$ ipython --no-banner

In [1]: import numpy as np

In [2]: np.set_printoptions(suppress=True, linewidth=160)

In [3]: tidy = lambda a: np.round(a, 1) + 0

In [4]: E = np.loadtxt("layer11.csv", delimiter=",")

In [5]: tidy(E)
Out[5]: 
array([[0.1, 0.2, 0.3, 0.1, 0.3],
       [0.4, 0.4, 0.2, 0. , 0. ],
       [0.2, 0.2, 0.3, 0.2, 0.1],
       [0.1, 0.2, 0.2, 0.3, 0.1],
       [0.3, 0.1, 0. , 0.3, 0.2]])

In [6]: # a transition matrix

In [7]: tidy(np.trace(E))
Out[7]: np.float64(1.4)

In [8]: tidy((E - E.T) / 2)
Out[8]: 
array([[ 0. , -0.1,  0. ,  0. ,  0. ],
       [ 0.1,  0. ,  0. , -0.1, -0.1],
       [ 0. ,  0. ,  0. ,  0. ,  0. ],
       [ 0. ,  0.1,  0. ,  0. , -0.1],
       [ 0. ,  0.1,  0. ,  0.1,  0. ]])

In [9]: np.allclose(E @ E.T, E.T @ E)
Out[9]: False

In [10]: tidy(np.abs(np.linalg.eigvals(E)).max())
Out[10]: np.float64(1.0)

In [11]: tidy(np.sort(np.abs(np.linalg.eigvals(E))))
Out[11]: array([0.2, 0.2, 0.2, 0.2, 1. ])

In [12]: np.allclose(E, E.T)
Out[12]: False

In [13]: tidy(np.linalg.matrix_power(E, 4))
Out[13]: 
array([[0.2, 0.2, 0.2, 0.2, 0.1],
       [0.2, 0.2, 0.2, 0.2, 0.1],
       [0.2, 0.2, 0.2, 0.2, 0.1],
       [0.2, 0.2, 0.2, 0.2, 0.1],
       [0.2, 0.2, 0.2, 0.2, 0.1]])

In [14]: tidy(np.linalg.det(E))
Out[14]: np.float64(0.0)

In [15]: Q, r_ = np.linalg.qr(E)

In [16]: np.trace(Q @ Q.T)
Out[16]: np.float64(5.0)

In [17]: tidy(Q @ r_)
Out[17]: 
array([[0.1, 0.2, 0.3, 0.1, 0.3],
       [0.4, 0.4, 0.2, 0. , 0. ],
       [0.2, 0.2, 0.3, 0.2, 0.1],
       [0.1, 0.2, 0.2, 0.3, 0.1],
       [0.3, 0.1, 0. , 0.3, 0.2]])

In [18]: Q.shape, r_.shape
Out[18]: ((5, 5), (5, 5))

In [19]: tidy(abs(r_[0, 0])), tidy(np.linalg.norm(E[:, 0]))
Out[19]: (np.float64(0.6), np.float64(0.6))

In [20]: tidy(Q.T @ Q)
Out[20]: 
array([[1., 0., 0., 0., 0.],
       [0., 1., 0., 0., 0.],
       [0., 0., 1., 0., 0.],
       [0., 0., 0., 1., 0.],
       [0., 0., 0., 0., 1.]])
